% ipython --no-banner

In [1]: import numpy as np

In [2]: np.set_printoptions(precision=2, suppress=True, linewidth=140)

In [3]: def rd(a):
   ...:     return np.round(a, 2) + 0
   ...: 

In [4]: W0 = np.load("m.npy")

In [5]: W0
Out[5]: 
array([[-0.14, -1.87,  1.7 , -1.62],
       [ 1.04,  1.98, -1.99, -0.18],
       [ 1.01, -1.65,  2.25, -0.43],
       [ 0.17,  0.95,  2.11,  1.9 ],
       [ 0.78,  1.34,  2.54, -0.39],
       [ 1.25, -1.03, -2.5 ,  0.38],
       [-2.95, -0.32,  0.29,  0.31],
       [-1.44, -0.51, -0.54, -2.53],
       [ 2.36, -0.89, -0.89, -1.36],
       [-0.1 , -0.25,  2.49,  1.65],
       [ 1.56,  0.05,  2.15,  1.39],
       [ 2.1 ,  0.35, -1.98,  0.75],
       [ 0.64, -2.34, -1.3 , -1.19],
       [-1.08, -0.61,  2.64,  0.71],
       [ 1.38, -0.52,  2.59, -0.34],
       [ 1.87,  0.44, -1.18, -1.98],
       [-1.22,  1.76, -0.26, -2.09]])

In [6]: P = W0 @ np.linalg.solve(W0.T @ W0, W0.T)

In [7]: print(rd(np.diag(P)))
[0.27 0.24 0.22 0.18 0.3  0.23 0.26 0.27 0.23 0.15 0.19 0.21 0.28 0.15 0.21 0.26 0.37]

In [8]: print(np.trace(P))
4.0

In [9]: Ac = (W0 - W0.mean(axis=0)) / W0.std(axis=0)

In [10]: Ac.std(axis=0)
Out[10]: array([1., 1., 1., 1.])

In [11]: np.argwhere(np.abs(Ac) > 2)
Out[11]: array([[6, 0]])

In [12]: coef = np.linalg.lstsq(np.delete(Ac, 0, axis=1), Ac[:, 0])[0]

In [13]: rd(coef)
Out[13]: array([-0.06, -0.29,  0.18])

In [14]: f, v = W0[0], W0[8]

In [15]: print(rd(f @ f))
9.03

In [16]: print(rd(f @ v))
2.02

In [17]: p = (f @ v) / (f @ f) * f

In [18]: rd((v - p) @ f)
Out[18]: np.float64(0.0)

In [19]: print(np.linalg.matrix_rank(np.outer(f, v)))
1

In [20]: rd(np.outer(f, v))
Out[20]: 
array([[-0.33,  0.12,  0.12,  0.19],
       [-4.41,  1.66,  1.66,  2.54],
       [ 4.01, -1.51, -1.51, -2.31],
       [-3.82,  1.44,  1.44,  2.2 ]])

In [21]: rd(v - p)
Out[21]: array([ 2.39, -0.47, -1.27, -1.  ])
